$ python3 -q
>>> import numpy as np
>>> np.set_printoptions(precision=2, suppress=True, linewidth=160, sign=" ")
>>> def rd(a):
...     return np.round(a, 2) + 0
... 
>>> m1 = np.array([[2.0, 0.0, 0.0], [0.0, 2.0, 0.0], [0.0, 0.0, -3.0]])
>>> m1
array([[ 2.,  0.,  0.],
       [ 0.,  2.,  0.],
       [ 0.,  0., -3.]])
>>> # 3 groups of indices that never mix
>>> rng = np.random.default_rng(996)
>>> labels = rng.permutation(3)
>>> B = m1[:, labels] * rng.choice([-1, 1], 3)
>>> B
array([[-0., -0.,  2.],
       [-2., -0.,  0.],
       [-0.,  3.,  0.]])
>>> left, _, Vh = np.linalg.svd(m1.T @ B)
>>> labels
array([ 1,  2,  0])
>>> print(left @ Vh)
[[ 0.  0.  1.]
 [-1.  0.  0.]
 [ 0. -1.  0.]]
>>> rd(np.linalg.lstsq(m1, B)[0])
array([[ 0.,  0.,  1.],
       [-1.,  0.,  0.],
       [ 0., -1.,  0.]])
>>> rd(np.linalg.norm(m1, axis=0))
array([ 2.,  2.,  3.])
>>> print(m1.T @ m1)
[[ 4.  0.  0.]
 [ 0.  4.  0.]
 [ 0.  0.  9.]]
>>> print(m1 @ m1.T)
[[ 4.  0.  0.]
 [ 0.  4.  0.]
 [ 0.  0.  9.]]
>>> rd(np.linalg.svd(m1, compute_uv=False))
array([ 3.,  2.,  2.])
>>> E = np.loadtxt("x.csv", delimiter=",")
>>> E
array([[ 0., -1.,  2., -1.],
       [ 1.,  0.,  9., -3.],
       [-2., -9.,  0.,  1.],
       [ 1.,  3., -1.,  0.]])
>>> # skew, so no eigenvalue has a real part
>>> B = np.linalg.invert(E)
Traceback (most recent call last):
  File "<python-input-21>", line 1, in <module>
    B = np.linalg.invert(E)
        ^^^^^^^^^^^^^^^^
AttributeError: module 'numpy.linalg' has no attribute 'invert'
>>> B = np.linalg.inv(E)
>>> rd(np.linalg.inv(B))
array([[ 0., -1.,  2., -1.],
       [ 1.,  0.,  9., -3.],
       [-2., -9.,  0.,  1.],
       [ 1.,  3., -1.,  0.]])
>>> rd(np.linalg.det(E) * B)
array([[  0.,   4.,  12.,  36.],
       [ -4.,   0.,  -4.,  -8.],
       [-12.,   4.,   0.,  -4.],
       [-36.,   8.,   4.,   0.]])
>>> rd(np.linalg.matrix_power(E, 3))
array([[   0.,   93., -206.,   61.],
       [ -93.,    0., -869.,  299.],
       [ 206.,  869.,    0.,  -93.],
       [ -61., -299.,   93.,    0.]])
>>> np.allclose(E @ E.T, E.T @ E)
True
>>> rd(np.linalg.det(E))
np.float64(16.0)
>>> rd(np.sort(np.abs(np.linalg.eigvals(E))))
array([ 0.41,  0.41,  9.84,  9.84])
>>> E.inv()
Traceback (most recent call last):
  File "<python-input-29>", line 1, in <module>
    E.inv()
    ^^^^^
AttributeError: 'numpy.ndarray' object has no attribute 'inv'
>>> E @ E
array([[ -6., -21.,  -8.,   5.],
       [-21., -91.,   5.,   8.],
       [ -8.,   5., -86.,  29.],
       [  5.,   8.,  29., -11.]])
>>> rd(np.abs(np.linalg.eigvals(E)).max())
np.float64(9.84)
>>> M = np.array([[2, 2, 0, 0, 0, 0],
...     [0, 2, 0, 0, 0, 0],
...     [0, 0, 0, 0, 0, 0],
...     [0, 0, 2, 2, 0, 0],
...     [0, 0, 0, 2, 0, 0],
...     [0, 0, 0, 0, 0, 0],
...     [0, 0, 0, 0, 2, 2],
...     [0, 0, 0, 0, 0, 2],
...     [0, 0, 0, 0, 0, 0]])
>>> # row 5 repeats row 2
>>> hat = M @ np.linalg.solve(M.T @ M, M.T)
>>> rd(np.linalg.eigvalsh(hat))
array([ 0.,  0.,  0.,  1.,  1.,  1.,  1.,  1.,  1.])
>>> np.allclose(hat @ hat, hat)
True
>>> J = np.array([[3, 4, 3], [3, 4, 3], [4, 5, 4], [3, 4, 3]])
>>> J
array([[ 3,  4,  3],
       [ 3,  4,  3],
       [ 4,  5,  4],
       [ 3,  4,  3]])
>>> r0 = np.array([-1, 1, -2])
>>> np.cross(J[3, :3], J[2, :3])
array([ 1,  0, -1])
>>> np.convolve(J[3], r0)
array([-3, -1, -5, -5, -6])
>>> r0, r1 = J[2], J[3]
>>> r0 @ r1
np.int64(44)
>>> p = (r0 @ r1) / (r0 @ r0) * r0
>>> rd(p)
array([ 3.09,  3.86,  3.09])
>>> np.linalg.matrix_rank(np.outer(r0, r1))
np.int64(1)
>>> rd(r1 - p)
array([-0.09,  0.14, -0.09])
>>> rd((r1 - p) @ r0)
np.float64(0.0)
>>> rk = np.linalg.matrix_rank(J)
>>> rk
np.int64(2)
>>> ns = np.linalg.svd(J)[2][rk:].T
>>> [int(np.linalg.matrix_rank(J[:i])) for i in range(1, len(J) + 1)]
[1, 1, 2, 2]
>>> np.linalg.matrix_rank(J.T @ J), np.linalg.matrix_rank(J @ J.T)
(np.int64(2), np.int64(2))
>>> ns.shape
(3, 1)
>>> [int(np.linalg.matrix_rank(np.delete(J, i, axis=0))) for i in range(4)]
[2, 2, 1, 2]
>>> A = np.loadtxt("dump.csv", delimiter=",")
>>> A
array([[-2.91, -0.7 , -0.7 ],
       [ 6.43,  0.7 ,  1.6 ],
       [ 0.31,  0.1 ,  0.1 ],
       [-0.43,  0.5 , -0.1 ],
       [ 5.13, -1.8 ,  1.3 ],
       [-0.84, -0.9 , -0.2 ],
       [-0.41, -2.2 , -0.1 ],
       [-1.99,  1.5 , -0.5 ],
       [ 0.78, -0.2 ,  0.2 ],
       [ 1.58, -0.1 ,  0.4 ],
       [-2.03,  1.3 , -0.5 ],
       [-0.02, -0.3 ,  0.  ],
       [ 3.18, -0.4 ,  0.8 ],
       [ 5.97, -0.3 ,  1.5 ],
       [ 7.57, -1.4 ,  1.9 ],
       [-2.43,  0.6 , -0.6 ],
       [-9.57, -0.2 , -2.4 ],
       [ 0.84, -1.  ,  0.2 ],
       [ 0.86, -0.7 ,  0.2 ],
       [ 2.36, -2.7 ,  0.6 ],
       [ 0.77, -1.8 ,  0.2 ],
       [ 2.79, -0.4 ,  0.7 ],
       [ 1.15, -1.9 ,  0.3 ],
       [-6.52, -1.7 , -1.6 ],
       [-6.76,  1.6 , -1.7 ],
       [ 2.81, -0.5 ,  0.7 ],
       [-9.97,  0.1 , -2.5 ]])
>>> B = np.c_[A[:, :1] @ np.array([[0]]), np.array([-3, -3, 4, 5, 1, -1, -2, 3, 3, -3, 4, 5, -3, -5, 0, -4, 5, 0, 0, 0, 4, -1, -4, 2, 2, -2, 2])]
>>> B
array([[ 0., -3.],
       [ 0., -3.],
       [ 0.,  4.],
       [ 0.,  5.],
       [ 0.,  1.],
       [ 0., -1.],
       [ 0., -2.],
       [ 0.,  3.],
       [ 0.,  3.],
       [ 0., -3.],
       [ 0.,  4.],
       [ 0.,  5.],
       [ 0., -3.],
       [ 0., -5.],
       [ 0.,  0.],
       [ 0., -4.],
       [ 0.,  5.],
       [ 0.,  0.],
       [ 0.,  0.],
       [ 0.,  0.],
       [ 0.,  4.],
       [ 0., -1.],
       [ 0., -4.],
       [ 0.,  2.],
       [ 0.,  2.],
       [ 0., -2.],
       [ 0.,  2.]])
>>> np.linalg.matrix_rank(B)
np.int64(1)
>>> rd(np.linalg.lstsq(A, B[:, 0])[0])
array([ 0.,  0.,  0.])
>>> rd(np.linalg.norm(np.linalg.qr(A)[0].T @ B, axis=0) ** 2 / ((B ** 2).sum(axis=0) + 1e-12))
array([ 0.  ,  0.19])
>>> rd(np.linalg.norm(B - A @ np.linalg.lstsq(A, B)[0], axis=0))
array([  0. ,  14.4])
>>> Ac = (A - A.mean(axis=0)) / A.std(axis=0)
>>> np.argwhere(np.abs(Ac) > 2)
array([[ 16,   0],
       [ 16,   2],
       [ 19,   1],
       [ 26,   0],
       [ 26,   2]])
>>> coef = np.linalg.lstsq(np.delete(Ac, 2, axis=1), Ac[:, 2])[0]
>>> np.abs(coef).argmax()
np.int64(0)
>>> mat = np.load("layer3.npy")
>>> mat
array([[-2.08, -0.5 , -1.2 ],
       [-4.15, -1.  ,  0.1 ],
       [-1.14, -0.3 ,  0.2 ],
       [-0.06,  0.  ,  1.3 ],
       [-2.08, -0.5 , -1.4 ],
       [-5.18, -1.3 , -0.6 ],
       [ 5.59,  1.4 , -0.9 ],
       [ 1.21,  0.3 , -0.9 ],
       [-0.4 , -0.1 ,  0.7 ],
       [ 2.96,  0.7 , -1.7 ],
       [-3.19, -0.8 , -0.4 ],
       [ 2.91,  0.7 ,  0.2 ]])
>>> # column 0 is much longer than the rest
>>> B = np.c_[mat[:, :2] @ np.array([[-3, -3], [-4, -1]]), np.array([4, 5, 1, 4, 3, 1, 3, 2, 3, 1, 4, 3])]
>>> rd(B)
array([[  8.24,   6.74,   4.  ],
       [ 16.45,  13.45,   5.  ],
       [  4.62,   3.72,   1.  ],
       [  0.18,   0.18,   4.  ],
       [  8.24,   6.74,   3.  ],
       [ 20.74,  16.84,   1.  ],
       [-22.37, -18.17,   3.  ],
       [ -4.83,  -3.93,   2.  ],
       [  1.6 ,   1.3 ,   3.  ],
       [-11.68,  -9.58,   1.  ],
       [ 12.77,  10.37,   4.  ],
       [-11.53,  -9.43,   3.  ]])
>>> rd(np.linalg.lstsq(mat, B[:, 0])[0])
array([-3., -4.,  0.])
>>> rd(np.linalg.norm(B - mat @ np.linalg.lstsq(mat, B)[0], axis=0))
array([ 0.  ,  0.  ,  9.69])
>>> print(np.linalg.matrix_rank(np.c_[mat, B]))
4
>>> print(np.linalg.matrix_rank(B))
3
>>> cent = mat[[2, 6]].astype(float)
>>> for _ in range(6):
...     labels = np.linalg.norm(mat[:, None] - cent, axis=-1).argmin(axis=1)
...     cent = np.array([mat[labels == j].mean(axis=0) for j in range(2)])
... 
>>> labels
array([ 0,  0,  0,  0,  0,  0,  1,  1,  0,  1,  0,  1])
>>> np.bincount(labels)
array([ 8,  4])
>>> print(np.abs(cent[1] - cent[0]).argmax())
0
>>> print(rd(cent))
[[-2.28 -0.56 -0.16]
 [ 3.17  0.77 -0.82]]
>>> F = np.load("run2.npy")
>>> F
array([[ -5.44, -10.81,  -9.39],
       [ -3.41,  -6.52,  -5.65],
       [ -2.24,  -3.93,  -3.43],
       [ -1.08,  -1.21,  -1.17],
       [ -1.02,  -1.06,  -1.05],
       [ -1.02,  -1.04,  -1.03],
       [ -0.78,  -0.46,  -0.57],
       [ -0.56,   0.06,  -0.18],
       [ -0.48,   0.13,  -0.12],
       [ -0.42,   0.12,  -0.11],
       [ -0.4 ,   0.11,  -0.11],
       [ -0.33,   0.07,  -0.11],
       [ -0.28,   0.05,  -0.1 ],
       [ -0.08,   0.  ,  -0.04],
       [ -0.07,   0.  ,  -0.03],
       [  1.74,   0.71,   1.37],
       [  3.14,   1.68,   2.76],
       [  5.06,   3.25,   4.82],
       [  7.06,   5.06,   7.07],
       [ 13.17,  11.11,  14.29],
       [ 14.35,  12.34,  15.73],
       [ 24.82,  23.79,  28.81],
       [ 24.95,  23.94,  28.98],
       [ 26.53,  25.72,  30.98]])
>>> vec = np.array([0, 0, 0])
>>> rhs = F @ vec
>>> rd(np.linalg.lstsq(F, rhs)[0])
array([ 0.,  0.,  0.])
>>> rd(np.linalg.solve(F.T @ F, F.T @ rhs))
array([ 0.,  0.,  0.])
>>> rd(np.linalg.pinv(F) @ F)
array([[ 1.,  0.,  0.],
       [ 0.,  1.,  0.],
       [ 0.,  0.,  1.]])
>>> rhs = rhs + 0.1 * rng.normal(size=24)
>>> rd(rhs)
array([ 0.03,  0.01, -0.01,  0.07, -0.06,  0.07, -0.11,  0.05, -0.12,  0.11,  0.02, -0.08, -0.08,  0.  , -0.18,  0.01,  0.04,  0.05,  0.11,  0.16, -0.02,
       -0.22,  0.09,  0.03])
>>> coef, *_ = np.linalg.lstsq(F, rhs)
>>> rd(F.T @ (rhs - F @ coef))
array([ 0.,  0.,  0.])
>>> rd(np.linalg.norm(rhs - F @ coef))
np.float64(0.42)
>>> print(coef.round())
[ 0.  0. -0.]
>>> [round(float(np.linalg.norm(np.linalg.solve(F.T @ F + lam * np.eye(3), F.T @ rhs))), 2) for lam in (0, 1, 10, 100)]
[0.22, 0.04, 0.01, 0.0]
>>> rd(coef)
array([ 0.11,  0.08, -0.16])
